$ python3 -q
>>> import numpy as np
>>> np.set_printoptions(precision=2, suppress=True, linewidth=140)
>>> def rnd(a):
...     return np.round(a, 2) + 0
... 
>>> F = np.loadtxt("block16.csv", delimiter=",")
>>> rnd(F)
array([[0.03, 0.08, 0.1 , 0.08, 0.05, 0.03],
       [0.08, 0.25, 0.3 , 0.25, 0.14, 0.08],
       [0.1 , 0.3 , 0.37, 0.3 , 0.17, 0.1 ],
       [0.08, 0.25, 0.3 , 0.25, 0.14, 0.08],
       [0.05, 0.14, 0.17, 0.14, 0.08, 0.05],
       [0.03, 0.08, 0.1 , 0.08, 0.05, 0.03]])
>>> left, s = np.linalg.svd(F)
Traceback (most recent call last):
  File "<python-input-5>", line 1, in <module>
    left, s = np.linalg.svd(F)
    ^^^^^^^
ValueError: too many values to unpack (expected 2)
>>> left, s, vt = np.linalg.svd(F, full_matrices=False)
>>> rnd(np.abs(vt[0]))
array([0.17, 0.5 , 0.61, 0.5 , 0.28, 0.17])
>>> rnd(vt @ vt.T)
array([[1., 0., 0., 0., 0., 0.],
       [0., 1., 0., 0., 0., 0.],
       [0., 0., 1., 0., 0., 0.],
       [0., 0., 0., 1., 0., 0.],
       [0., 0., 0., 0., 1., 0.],
       [0., 0., 0., 0., 0., 1.]])
>>> rnd(left.T @ F @ vt.T)
array([[1., 0., 0., 0., 0., 0.],
       [0., 0., 0., 0., 0., 0.],
       [0., 0., 0., 0., 0., 0.],
       [0., 0., 0., 0., 0., 0.],
       [0., 0., 0., 0., 0., 0.],
       [0., 0., 0., 0., 0., 0.]])
>>> left, s, vt = np.linalg.svd(F)
>>> V = vt[:(s > 1e-8).sum()]
>>> rng = np.random.default_rng(836)
>>> vec = F[3] + -1 * F[1] + rng.integers(2) * np.eye(6)[5]
>>> vec
array([0., 0., 0., 0., 0., 0.])
>>> np.linalg.matrix_rank(np.vstack([F, vec]))
np.int64(1)
>>> np.allclose(V.T @ V @ vec, vec)
True
>>> vals, V = np.linalg.eigh(F)
>>> vec = np.array([-2, -1, -2, 1, -3, 0])
>>> rnd(np.linalg.eigvalsh(F[1:, 1:]))
array([0.  , 0.  , 0.  , 0.  , 0.97])
>>> rnd(V * np.abs(vals) @ V.T)
array([[0.03, 0.08, 0.1 , 0.08, 0.05, 0.03],
       [0.08, 0.25, 0.3 , 0.25, 0.14, 0.08],
       [0.1 , 0.3 , 0.37, 0.3 , 0.17, 0.1 ],
       [0.08, 0.25, 0.3 , 0.25, 0.14, 0.08],
       [0.05, 0.14, 0.17, 0.14, 0.08, 0.05],
       [0.03, 0.08, 0.1 , 0.08, 0.05, 0.03]])
>>> rnd(vec @ F @ vec)
np.float64(5.67)
>>> rnd(vec @ F @ vec / (vec @ vec)), rnd(vals[0]), rnd(vals[-1])
(np.float64(0.3), np.float64(0.0), np.float64(1.0))
>>> np.allclose(F[:-1].T @ np.linalg.lstsq(F[:-1].T, F[-1])[0], F[-1])
True
>>> np.unique(F.round(6), axis=0).shape
(4, 6)
>>> np.abs(np.diag(np.linalg.qr(F)[1])) > 1e-9
array([ True, False, False, False, False, False])
>>> gram = F.T @ F
>>> rnd(np.diag(gram))
array([0.03, 0.25, 0.37, 0.25, 0.08, 0.03])
>>> (F @ F.T).shape
(6, 6)
>>> rnd(gram)
array([[0.03, 0.08, 0.1 , 0.08, 0.05, 0.03],
       [0.08, 0.25, 0.3 , 0.25, 0.14, 0.08],
       [0.1 , 0.3 , 0.37, 0.3 , 0.17, 0.1 ],
       [0.08, 0.25, 0.3 , 0.25, 0.14, 0.08],
       [0.05, 0.14, 0.17, 0.14, 0.08, 0.05],
       [0.03, 0.08, 0.1 , 0.08, 0.05, 0.03]])
>>> np.linalg.matrix_rank(gram)
np.int64(1)
>>> rnd(np.linalg.svd(F, compute_uv=False) ** 2)
array([1., 0., 0., 0., 0., 0.])
>>> arr = np.loadtxt("arr.csv", delimiter=",")
>>> arr
array([[-2.1 , -1.3 ,  0.98,  5.52,  2.85],
       [-1.3 ,  2.43,  0.  ,  0.56,  1.81],
       [ 0.98,  0.  , -2.88,  0.42,  0.1 ],
       [ 5.52,  0.56,  0.42, -2.28, -0.27],
       [ 2.85,  1.81,  0.1 , -0.27, -3.17]])
>>> vec = np.array([-2, 3, -2, 2, -3])
>>> rnd(arr @ np.ones(5))
array([ 5.95,  3.5 , -1.38,  3.95,  1.32])
>>> np.sign((arr @ vec).round(6))
array([ 1.,  1.,  1., -1.,  1.])
>>> np.linalg.norm(arr @ vec) <= np.linalg.norm(arr, 2) * np.linalg.norm(vec) + 1e-9
np.True_
>>> rnd(np.einsum("ij,j->i", arr, vec))
array([  0.83,   5.58,   4.34, -13.95,   8.5 ])
>>> (arr @ vec).argmax()
np.int64(4)
